% ipython --no-banner

In [1]: import numpy as np

In [2]: np.set_printoptions(precision=3, suppress=True, linewidth=140)

In [3]: W0 = np.load("data.npy")

In [4]: W0
Out[4]: 
array([[  1.501,  -2.813,   2.043],
       [ -6.137,  11.039,  -8.741],
       [ -4.039,   6.969,  -5.56 ],
       [  0.889,  -1.24 ,   1.012],
       [  7.699, -14.249,  10.932],
       [  8.18 , -14.719,  11.474],
       [ -4.21 ,   7.498,  -5.59 ],
       [  0.034,  -0.051,  -0.149],
       [ -1.647,   2.868,  -2.416],
       [ -2.677,   4.569,  -3.645],
       [ -0.121,   0.109,   0.028],
       [ -0.381,   0.588,  -0.732],
       [  2.843,  -5.358,   4.33 ],
       [ -1.913,   3.174,  -2.425],
       [  3.895,  -6.902,   5.484]])

In [5]: hat = W0 @ np.linalg.solve(W0.T @ W0, W0.T)

In [6]: np.allclose(hat @ hat, hat)
Out[6]: True

In [7]: np.round(np.linalg.eigvalsh(hat), 3) + 0
Out[7]: array([0., 0., 0., 0., 0., 0., 0., 0., 0., 0., 0., 0., 1., 1., 1.])

In [8]: hat @ W0[:, 2]
Out[8]: array([ 2.043, -8.741, -5.56 ,  1.012, 10.932, 11.474, -5.59 , -0.149, -2.416, -3.645,  0.028, -0.732,  4.33 , -2.425,  5.484])

In [9]: other = W0 / np.linalg.norm(W0, axis=1)
Traceback (most recent call last):
  Cell In[9], line 1
    other = W0 / np.linalg.norm(W0, axis=1)
ValueError: operands could not be broadcast together with shapes (15,3) (15,) 


In [10]: other = W0 / np.linalg.norm(W0, axis=1, keepdims=True)

In [11]: C2 = other @ other.T

In [12]: np.linalg.norm(other, axis=1)
Out[12]: array([1., 1., 1., 1., 1., 1., 1., 1., 1., 1., 1., 1., 1., 1., 1.])

In [13]: arr = np.array([[0, 4, 1], [-4, 0, 5], [-1, -5, 0]])

In [14]: round(np.linalg.norm(arr, 2) / np.linalg.norm(arr), 3)
Out[14]: np.float64(0.707)

In [15]: [round(float(x), 3) for x in np.linalg.svd(arr, compute_uv=False)[:3]]
Out[15]: [6.481, 6.481, 0.0]

In [16]: np.argsort(-np.linalg.norm(arr, axis=0).round(6), kind="stable")[:3]
Out[16]: array([1, 2, 0])

In [17]: np.linalg.matrix_rank(arr, rtol=0.1)
Out[17]: np.int64(2)

In [18]: np.abs(np.diag(np.linalg.qr(arr)[1])) > 1e-9
Out[18]: array([ True,  True, False])

In [19]: np.linalg.lstsq(arr[:-1].T, arr[-1])[2]
Out[19]: np.int32(2)

In [20]: (arr - arr.T) / 2
Out[20]: 
array([[ 0.,  4.,  1.],
       [-4.,  0.,  5.],
       [-1., -5.,  0.]])

In [21]: arr @ arr
Out[21]: 
array([[-17,  -5,  20],
       [ -5, -41,  -4],
       [ 20,  -4, -26]])

In [22]: assert arr == arr.T
Traceback (most recent call last):
  Cell In[22], line 1
    assert arr == arr.T
ValueError: The truth value of an array with more than one element is ambiguous. Use a.any() or a.all()


In [23]: np.round(np.sort(np.abs(np.linalg.eigvals(arr))), 3) + 0
Out[23]: array([0.   , 6.481, 6.481])

In [24]: np.allclose(arr @ arr.T, arr.T @ arr)
Out[24]: True

In [25]: arr.inv()
Traceback (most recent call last):
  Cell In[25], line 1
    arr.inv()
AttributeError: 'numpy.ndarray' object has no attribute 'inv'


In [26]: round(np.linalg.det(arr), 3)
Out[26]: np.float64(-0.0)

In [27]: np.linalg.determinant(arr)
Traceback (most recent call last):
  Cell In[27], line 1
    np.linalg.determinant(arr)
AttributeError: module 'numpy.linalg' has no attribute 'determinant'


In [28]: np.linalg.matrix_power(arr, 3)
Out[28]: 
array([[   0, -168,  -42],
       [ 168,    0, -210],
       [  42,  210,    0]])

In [29]: rng = np.random.default_rng(3730)

In [30]: J = (rng.random((3, 3)) < 0.3) + np.eye(3)

In [31]: J /= J.sum(axis=1, keepdims=True)

In [32]: J
Out[32]: 
array([[1. , 0. , 0. ],
       [0.5, 0.5, 0. ],
       [0. , 0. , 1. ]])

In [33]: J @ np.ones(3)
Out[33]: array([1., 1., 1.])

In [34]: J.sum(axis=1)
Out[34]: array([1., 1., 1.])

In [35]: np.round(np.linalg.matrix_power(J, 100), 3) + 0
Out[35]: 
array([[1., 0., 0.],
       [1., 0., 0.],
       [0., 0., 1.]])

In [36]: p = np.eye(3)[0]

In [37]: for _ in range(4):
    ...:     p = p @ J
    ...:     print(p.round(3))
    ...: 
[1. 0. 0.]
[1. 0. 0.]
[1. 0. 0.]
[1. 0. 0.]

In [38]: other = np.linalg.inv(J)

In [39]: np.linalg.det(J) * other
Out[39]: 
array([[ 0.5,  0. ,  0. ],
       [-0.5,  1. ,  0. ],
       [ 0. ,  0. ,  0.5]])

In [40]: J @ other
Out[40]: 
array([[1., 0., 0.],
       [0., 1., 0.],
       [0., 0., 1.]])

In [41]: np.round(np.linalg.det(J) * np.linalg.det(other), 3)
Out[41]: np.float64(1.0)

In [42]: np.round(np.linalg.cond(J), 3)
Out[42]: np.float64(2.618)

In [43]: other
Out[43]: 
array([[ 1.,  0.,  0.],
       [-1.,  2.,  0.],
       [ 0.,  0.,  1.]])

In [44]: labels = rng.permutation(3)

In [45]: other = J[:, labels] * rng.choice([-1, 1], 3)

In [46]: other
Out[46]: 
array([[-0. , -1. , -0. ],
       [-0. , -0.5, -0.5],
       [-1. , -0. , -0. ]])

In [47]: U, _, VT = np.linalg.svd(J.T @ other)

In [48]: labels
Out[48]: array([2, 0, 1])

In [49]: np.round(U @ VT, 3) + 0
Out[49]: 
array([[ 0., -1.,  0.],
       [ 0.,  0., -1.],
       [-1.,  0.,  0.]])

In [50]: np.round(np.linalg.lstsq(J, other)[0], 3) + 0
Out[50]: 
array([[ 0., -1.,  0.],
       [ 0.,  0., -1.],
       [-1.,  0.,  0.]])

In [51]: x = np.array([1, -2, -2])

In [52]: y = J @ x

In [53]: beta, lr = np.zeros(3), 1 / np.linalg.norm(J, 2) ** 2

In [54]: for i in range(12):
    ...:     beta -= lr * J.T @ (J @ beta - y)
    ...:     if i % 2 == 0: print(i, round(np.linalg.norm(J @ beta - y), 3))
    ...: 
0 0.94
2 0.593
4 0.432
6 0.315
8 0.23
10 0.168

In [55]: round(float(np.linalg.cond(J)), 3)
Out[55]: 2.618

In [56]: beta
Out[56]: array([ 0.925, -1.681, -2.   ])

In [57]: feats = np.load("arr.npy")

In [58]: feats
Out[58]: 
array([[3., 1., 0.],
       [0., 3., 1.],
       [0., 0., 3.]])

In [59]: # triangular, det is the product of the diagonal

In [60]: t = np.radians(30)

In [61]: R = np.eye(3)

In [62]: R[0, 0] = R[2, 2] = np.cos(t)

In [63]: R[0, 2], R[2, 0] = -np.sin(t), np.sin(t)

In [64]: R
Out[64]: 
array([[ 0.866,  0.   , -0.5  ],
       [ 0.   ,  1.   ,  0.   ],
       [ 0.5  ,  0.   ,  0.866]])

In [65]: other = feats @ R.T

In [66]: np.linalg.svd(feats, compute_uv=False), np.linalg.svd(other, compute_uv=False)
Out[66]: (array([3.745, 3.083, 2.338]), array([3.745, 3.083, 2.338]))

In [67]: other
Out[67]: 
array([[ 2.598,  1.   ,  1.5  ],
       [-0.5  ,  3.   ,  0.866],
       [-1.5  ,  0.   ,  2.598]])

In [68]: np.abs(other - feats).max(axis=0)
Out[68]: array([1.5, 0. , 1.5])

In [69]: np.allclose(np.linalg.norm(feats, axis=1), np.linalg.norm(other, axis=1))
Out[69]: True

In [70]: np.allclose(feats, feats.T)
Out[70]: False

In [71]: np.trace(feats)
Out[71]: np.float64(9.0)

In [72]: (feats + feats.T) / 2
Out[72]: 
array([[3. , 0.5, 0. ],
       [0.5, 3. , 0.5],
       [0. , 0.5, 3. ]])

In [73]: np.linalg.matrix_power(feats, 4)
Out[73]: 
array([[ 81., 108.,  54.],
       [  0.,  81., 108.],
       [  0.,   0.,  81.]])

In [74]: feats @ feats
Out[74]: 
array([[9., 6., 1.],
       [0., 9., 6.],
       [0., 0., 9.]])

In [75]: feats.inv()
Traceback (most recent call last):
  Cell In[75], line 1
    feats.inv()
AttributeError: 'numpy.ndarray' object has no attribute 'inv'


In [76]: np.round(np.linalg.det(feats), 3)
Out[76]: np.float64(27.0)

In [77]: np.count_nonzero(feats)
Out[77]: np.int64(5)

In [78]: round(float(np.linalg.norm(feats)), 3)
Out[78]: 5.385

In [79]: np.linalg.matrix_rank(feats)
Out[79]: np.int64(3)

In [80]: np.linalg.rank(feats)
Traceback (most recent call last):
  Cell In[80], line 1
    np.linalg.rank(feats)
AttributeError: module 'numpy.linalg' has no attribute 'rank'


In [81]: feats.mean(axis=0)
Out[81]: array([1.   , 1.333, 1.333])

In [82]: np.linalg.svd(feats, compute_uv=False)
Out[82]: array([3.745, 3.083, 2.338])

In [83]: data = np.array([[-0.7, 1.4, 0.4, -0.8], [-1.4, 0.1, -0.2, 0.6]])

In [84]: other = data + rng.integers(-2, 3, (2, 1)) @ rng.integers(-2, 3, (1, 4))

In [85]: other
Out[85]: 
array([[ 1.3, -2.6,  4.4, -2.8],
       [-3.4,  4.1, -4.2,  2.6]])

In [86]: np.abs(other - data).sum(axis=1)
Out[86]: array([12., 12.])

In [87]: np.linalg.matrix_rank(other - data, tol=1e-8)
Out[87]: np.int64(1)

In [88]: x = np.array([-1, -1, 3, 3])

In [89]: data @ (2 * x)
Out[89]: array([-3.8,  5. ])

In [90]: np.sign((data @ x).round(6))
Out[90]: array([-1.,  1.])

In [91]: data * x
Out[91]: 
array([[ 0.7, -1.4,  1.2, -2.4],
       [ 1.4, -0.1, -0.6,  1.8]])

In [92]: m1 = np.load("test15.npy")

In [93]: m1
Out[93]: 
array([[ 4,  5,  6,  7],
       [ 8,  9, 10, 11],
       [12, 13, 14, 15],
       [16, 17, 18, 19]])

In [94]: m1.shape
Out[94]: (4, 4)

In [95]: m1 - m1[0]
Out[95]: 
array([[ 0,  0,  0,  0],
       [ 4,  4,  4,  4],
       [ 8,  8,  8,  8],
       [12, 12, 12, 12]])

In [96]: np.abs(m1).max()
Out[96]: np.int64(19)

In [97]: np.unravel_index(np.abs(m1).argmax(), m1.shape)
Out[97]: (np.int64(3), np.int64(3))

In [98]: np.linalg.matrix_rank(m1)
Out[98]: np.int64(2)

In [99]: np.zeros(4, 4)
Traceback (most recent call last):
  Cell In[99], line 1
    np.zeros(4, 4)
TypeError: Cannot interpret '4' as a data type


In [100]: m1.mean(axis=0)
Out[100]: array([10., 11., 12., 13.])

In [101]: np.count_nonzero(m1)
Out[101]: np.int64(16)

In [102]: np.round(np.linalg.svd(m1, compute_uv=False), 3) + 0
Out[102]: array([49.532,  1.615,  0.   ,  0.   ])

In [103]: np.round(np.poly(m1), 3) + 0
Out[103]: array([  1., -46., -80.,   0.,   0.])

In [104]: np.einsum("ii->", m1)
Out[104]: np.int64(46)

In [105]: round(np.linalg.eigvals(m1).sum().real, 3)
Out[105]: np.float64(46.0)

In [106]: np.kron(np.eye(2, dtype=int), m1)
Out[106]: 
array([[ 4,  5,  6,  7,  0,  0,  0,  0],
       [ 8,  9, 10, 11,  0,  0,  0,  0],
       [12, 13, 14, 15,  0,  0,  0,  0],
       [16, 17, 18, 19,  0,  0,  0,  0],
       [ 0,  0,  0,  0,  4,  5,  6,  7],
       [ 0,  0,  0,  0,  8,  9, 10, 11],
       [ 0,  0,  0,  0, 12, 13, 14, 15],
       [ 0,  0,  0,  0, 16, 17, 18, 19]])

In [107]: round(float(np.linalg.det(2 * m1)), 3), round(float(np.linalg.det(m1)), 3)
Out[107]: (-0.0, -0.0)

In [108]: np.round(np.linalg.det(m1.T), 3)
Out[108]: np.float64(-0.0)

In [109]: np.einsum("ij,ji->", m1, m1)
Out[109]: np.int64(2276)
